% ipython --no-banner

In [1]: import numpy as np

In [2]: import numpy.linalg as la

In [3]: np.set_printoptions(suppress=True, linewidth=200)

In [4]: def rd(a):
   ...:     return np.round(a, 2) + 0
   ...: 

In [5]: rng = np.random.default_rng(89442)

In [6]: data = np.eye(6, dtype=int)[rng.permutation(6)] * np.array([1, -1, -1, -3, 0, 0])

In [7]: data
Out[7]: 
array([[ 0,  0,  0, -3,  0,  0],
       [ 0,  0,  0,  0,  0,  0],
       [ 1,  0,  0,  0,  0,  0],
       [ 0, -1,  0,  0,  0,  0],
       [ 0,  0,  0,  0,  0,  0],
       [ 0,  0, -1,  0,  0,  0]])

In [8]: # rows 1 and 4 are equal

In [9]: Y = data + rng.integers(-2, 3, (6, 4)) @ rng.integers(-2, 3, (4, 6))

In [10]: Y
Out[10]: 
array([[-1,  4,  8, -6,  0, -1],
       [-1, -1, -2,  0, -3, -2],
       [-2, -4, -4,  1,  2,  1],
       [-2,  1, -2,  3, -3, -2],
       [-1,  5,  6, -1, -2, -2],
       [ 3,  9,  3,  4, -1,  0]])

In [11]: Y - data
Out[11]: 
array([[-1,  4,  8, -3,  0, -1],
       [-1, -1, -2,  0, -3, -2],
       [-3, -4, -4,  1,  2,  1],
       [-2,  2, -2,  3, -3, -2],
       [-1,  5,  6, -1, -2, -2],
       [ 3,  9,  4,  4, -1,  0]])

In [12]: rd(la.svd(Y - data, compute_uv=False))
Out[12]: array([16.25,  8.44,  6.17,  3.41,  0.  ,  0.  ])

In [13]: np.abs(Y - data).sum(axis=1)
Out[13]: array([17,  9, 15, 14, 17, 21])

In [14]: la.matrix_rank(Y - data, tol=1e-8)
Out[14]: np.int64(4)

In [15]: left, sv, Vt = la.svd(data)

In [16]: sv
Out[16]: array([3., 1., 1., 1., 0., 0.])

In [17]: Y = left[:, :4] @ np.diag(sv[:4]) @ Vt[:4]

In [18]: Y
Out[18]: 
array([[ 0.,  0.,  0., -3.,  0.,  0.],
       [ 0.,  0.,  0.,  0.,  0.,  0.],
       [ 1.,  0.,  0.,  0.,  0.,  0.],
       [ 0., -1.,  0.,  0.,  0.,  0.],
       [ 0.,  0.,  0.,  0.,  0.,  0.],
       [ 0.,  0., -1.,  0.,  0.,  0.]])

In [19]: mat = np.loadtxt("run17.csv", delimiter=",")

In [20]: mat
Out[20]: 
array([[-3.,  0.,  0.,  0.,  0.,  0.,  0.],
       [ 0.,  0.,  0.,  2.,  0.,  0.,  0.],
       [ 0.,  0.,  0.,  0.,  0., -3.,  0.],
       [ 0.,  0.,  0.,  0.,  4.,  0.,  0.],
       [ 0.,  0., -6.,  0.,  0.,  0.,  0.],
       [ 0.,  8.,  0.,  0.,  0.,  0.,  0.],
       [ 0.,  0.,  0.,  0.,  0.,  0.,  3.]])

In [21]: # 3 blocks once reordered

In [22]: z = rng.permutation(7)

In [23]: z
Out[23]: array([4, 1, 6, 0, 5, 3, 2])

In [24]: Y = mat[z][:, z]

In [25]: np.allclose(Y, mat)
Out[25]: False

In [26]: Y
Out[26]: 
array([[ 0.,  0.,  0.,  0.,  0.,  0., -6.],
       [ 0.,  0.,  0.,  0.,  0.,  2.,  0.],
       [ 0.,  0.,  3.,  0.,  0.,  0.,  0.],
       [ 0.,  0.,  0., -3.,  0.,  0.,  0.],
       [ 0.,  8.,  0.,  0.,  0.,  0.,  0.],
       [ 4.,  0.,  0.,  0.,  0.,  0.,  0.],
       [ 0.,  0.,  0.,  0., -3.,  0.,  0.]])

In [27]: np.trace(Y)
Out[27]: np.float64(0.0)

In [28]: mat.shape
Out[28]: (7, 7)

In [29]: la.rank(mat)
---------------------------------------------------------------------------
AttributeError                            Traceback (most recent call last)
Cell In[29], line 1
----> 1 la.rank(mat)

AttributeError: module 'numpy.linalg' has no attribute 'rank'

In [30]: np.count_nonzero(mat)
Out[30]: np.int64(7)

In [31]: np.abs(mat).max()
Out[31]: np.float64(8.0)

In [32]: rd(la.norm(mat))
Out[32]: np.float64(12.12)

In [33]: np.unravel_index(np.abs(mat).argmax(), mat.shape)
Out[33]: (np.int64(5), np.int64(1))

In [34]: np.diff(mat, axis=0)
Out[34]: 
array([[ 3.,  0.,  0.,  2.,  0.,  0.,  0.],
       [ 0.,  0.,  0., -2.,  0., -3.,  0.],
       [ 0.,  0.,  0.,  0.,  4.,  3.,  0.],
       [ 0.,  0., -6.,  0., -4.,  0.,  0.],
       [ 0.,  8.,  6.,  0.,  0.,  0.,  0.],
       [ 0., -8.,  0.,  0.,  0.,  0.,  3.]])

In [35]: rd(mat.mean(axis=0))
Out[35]: array([-0.43,  1.14, -0.86,  0.29,  0.57, -0.43,  0.43])

In [36]: rd(la.svd(mat, compute_uv=False))
Out[36]: array([8., 6., 4., 3., 3., 3., 2.])
